>>> import numpy as np
>>> from numpy import linalg as LA
>>> np.set_printoptions(precision=2, suppress=True, linewidth=140, sign=" ")
>>> def rd(a):
...     return np.round(a, 2) + 0
... 
>>> K = np.loadtxt("m.csv", delimiter=",")
>>> K
array([[ 2.38,  2.05, -1.92],
       [ 2.09,  1.7 , -2.17],
       [ 2.18,  2.34, -2.15],
       [ 1.65,  2.09, -2.13],
       [ 2.11,  2.42, -1.68],
       [ 1.87,  1.73, -2.33],
       [-1.66, -1.87, -1.07],
       [-0.5 , -2.21, -1.39],
       [-0.91, -1.6 , -0.57],
       [-1.37, -2.09, -1.  ],
       [-1.32, -2.73, -0.54],
       [-0.57, -1.95, -1.02],
       [ 0.6 , -2.47,  0.21],
       [ 0.78, -1.91, -0.53],
       [ 0.7 , -1.66,  0.37],
       [ 0.98, -2.18, -0.12],
       [ 0.67, -1.98,  0.69],
       [ 1.17, -1.47,  0.02]])
>>> cov = np.cov(K, rowvar=False)
>>> rd(cov)
array([[ 1.82,  2.14, -0.52],
       [ 2.14,  4.  , -1.55],
       [-0.52, -1.55,  0.93]])
>>> rd(np.median(K, axis=0))
array([ 0.74, -1.76, -1.01])
>>> cov.shape
(3, 3)
>>> M = np.loadtxt("case11.csv", delimiter=",")
>>> M
array([[ 0.5,  0.6,  2.1],
       [-0.4,  0.1, -1.1],
       [ 0. , -0.5, -0.9],
       [-0.1, -1. , -0.1],
       [ 0. ,  0.1, -0.3],
       [ 0.3, -0.2, -0.5],
       [-3.1, -1.8, -1.7],
       [-0.2,  2.1,  1.5],
       [ 1.4,  2.1, -0.6],
       [ 0. ,  0.4, -1.3],
       [-0.7, -0.8,  0.1],
       [ 2.1,  0.7,  1.1],
       [ 1.2, -0.4,  2.5],
       [-0.3, -0.3,  0.4],
       [ 0.1,  0. , -2.1],
       [ 0.9,  0.2, -0.9],
       [ 1.1,  0.5,  1.2],
       [-6.3,  5.4,  1.2],
       [ 0.7,  0.8, -0.9],
       [ 0.5, -1.3, -0.9],
       [ 0.3, -0.4, -0.8],
       [ 1.2,  1.1,  0.2],
       [-0.3, -0.6, -0.6],
       [ 0.5,  1.3,  0.4],
       [ 0.1,  0.8, -1. ],
       [-0.7, -1.5, -1.3],
       [ 1.3,  0.9, -0.8],
       [ 0.9, -1.3, -2. ],
       [-0.4, -0.6, -0.8],
       [-0.1,  0.2,  1.1],
       [ 0. ,  0.3,  1.2],
       [-0.7,  1. , -1.1],
       [ 0.5, -0.1, -0.1],
       [ 0.7, -0.1,  0.5],
       [-0.5, -0.6,  1.6]])
>>> cov = np.cov(M, rowvar=False)
>>> cov.shape
(3, 3)
>>> np.argwhere(np.triu(np.abs(np.corrcoef(M.T)) > 0.8, 1))
array([], shape=(0, 2), dtype=int64)
>>> rd(cov)
array([[ 1.99, -0.61,  0.03],
       [-0.61,  1.66,  0.51],
       [ 0.03,  0.51,  1.37]])
>>> rd(LA.eigvalsh(cov)[::-1])
array([ 2.53,  1.66,  0.82])
>>> J = np.array([[2.0, 0.0, 2.0, 0.0, 0.0, 0.0],
...     [0.0, 1.0, 2.0, 0.0, 0.0, 0.0],
...     [0.0, 1.0, 2.0, 0.0, 0.0, 0.0],
...     [0.0, 0.0, 0.0, -2.0, 0.0, -1.0],
...     [0.0, 0.0, 0.0, 3.0, -2.0, 2.0],
...     [0.0, 0.0, 0.0, -3.0, -1.0, -2.0]])
>>> # 2 groups of indices that never mix
>>> W = np.array([[3, 2], [0, 2], [0, 3], [2, 2], [1, 0], [2, 0]])
>>> coef = np.array([0, 0])
>>> hid = np.maximum(J @ W + coef, 0)
>>> (hid > 0).astype(int)
array([[ 1,  1],
       [ 0,  1],
       [ 0,  1],
       [ 0,  0],
       [ 1,  1],
       [ 0,  0]])
>>> LA.matrix_rank(hid)
np.int64(2)
>>> rd((hid > 0).mean(axis=0))
array([ 0.33,  0.67])
>>> W2 = np.array([[5, -9, -4], [-7, -5, 6]])
>>> W @ W2
array([[  1, -37,   0],
       [-14, -10,  12],
       [-21, -15,  18],
       [ -4, -28,   4],
       [  5,  -9,  -4],
       [ 10, -18,  -8]])
>>> (hid @ W2).round(6).argmax(axis=1)
array([ 2,  2,  2,  0,  2,  0])
>>> hid @ W2
array([[ -40., -104.,   36.],
       [ -56.,  -40.,   48.],
       [ -56.,  -40.,   48.],
       [   0.,    0.,    0.],
       [  -2., -102.,    4.],
       [   0.,    0.,    0.]])
>>> cov = J.T @ J
>>> (J @ J.T).shape
(6, 6)
>>> np.trace(cov), (J ** 2).sum()
(np.float64(54.0), np.float64(54.0))
>>> rd(LA.eigvalsh(cov)[::-1])
array([ 31.43,  14.74,   4.51,   3.26,   0.06,   0.  ])
>>> cov
array([[ 4.,  0.,  4.,  0.,  0.,  0.],
       [ 0.,  2.,  4.,  0.,  0.,  0.],
       [ 4.,  4., 12.,  0.,  0.,  0.],
       [ 0.,  0.,  0., 22., -3., 14.],
       [ 0.,  0.,  0., -3.,  5., -2.],
       [ 0.,  0.,  0., 14., -2.,  9.]])
>>> rd(np.sort(LA.eigvals(J).real))
array([-2.84, -2.84, -0.33,  0.  ,  2.  ,  3.  ])
>>> (J != 0).astype(int)
array([[ 1,  0,  1,  0,  0,  0],
       [ 0,  1,  1,  0,  0,  0],
       [ 0,  1,  1,  0,  0,  0],
       [ 0,  0,  0,  1,  0,  1],
       [ 0,  0,  0,  1,  1,  1],
       [ 0,  0,  0,  1,  1,  1]])
>>> U, sigma, VT = LA.svd(J)
>>> np.argmax(sigma[:-1] / (sigma[1:] + 1e-6)) + 1
np.int64(5)
>>> rd(sigma)
array([ 5.61,  3.84,  2.12,  1.8 ,  0.25,  0.  ])
>>> A2 = U[:, :5] @ np.diag(sigma[:5]) @ VT[:5]
>>> rd(np.abs(J - A2).max())
np.float64(0.0)
>>> rd(A2)
array([[ 2.,  0.,  2.,  0.,  0.,  0.],
       [ 0.,  1.,  2.,  0.,  0.,  0.],
       [ 0.,  1.,  2.,  0.,  0.,  0.],
       [ 0.,  0.,  0., -2.,  0., -1.],
       [ 0.,  0.,  0.,  3., -2.,  2.],
       [ 0.,  0.,  0., -3., -1., -2.]])
>>> f = np.array([-1, -1, 2]) + 0.5
>>> W0 = np.eye(3) - 2 * np.outer(f, f) / (f @ f)
>>> rd(W0)
array([[ 0.93, -0.07,  0.37],
       [-0.07,  0.93,  0.37],
       [ 0.37,  0.37, -0.85]])
>>> # symmetric, so the eigenvalues are real
>>> np.allclose(J, J.T)
False
>>> rd(np.abs(LA.eigvals(J)).max())
np.float64(3.02)
>>> np.trace(J)
np.float64(-1.0)
>>> np.allclose(J @ J.T, J.T @ J)
False
>>> rd(W0 @ W0)
array([[ 1.,  0.,  0.],
       [ 0.,  1.,  0.],
       [ 0.,  0.,  1.]])
>>> np.trace(W0)
np.float64(1.0)
>>> rd(LA.matrix_power(W0, 3))
array([[ 0.93, -0.07,  0.37],
       [-0.07,  0.93,  0.37],
       [ 0.37,  0.37, -0.85]])
>>> x = np.array([6, 7, 3])
>>> rhs = W0 @ x
>>> rd(rhs)
array([ 6.15,  7.15,  2.26])
>>> rd(LA.solve(W0, rhs))
array([ 6.,  7.,  3.])
>>> rd(LA.solve(W0.T, W0[1]))
array([ 0.,  1.,  0.])
>>> rng = np.random.default_rng(403)
>>> idx = rng.permutation(3)
>>> idx
array([ 1,  2,  0])
>>> A2 = W0[idx][:, idx]
>>> rd(np.sort(np.abs(LA.eigvals(A2))))
array([ 1.,  1.,  1.])
>>> rd(LA.det(A2)), rd(LA.det(W0[idx]))
(np.float64(-1.0), np.float64(-1.0))
>>> rd(np.diag(A2))
array([ 0.93, -0.85,  0.93])
>>> rd(A2)
array([[ 0.93,  0.37, -0.07],
       [ 0.37, -0.85,  0.37],
       [-0.07,  0.37,  0.93]])
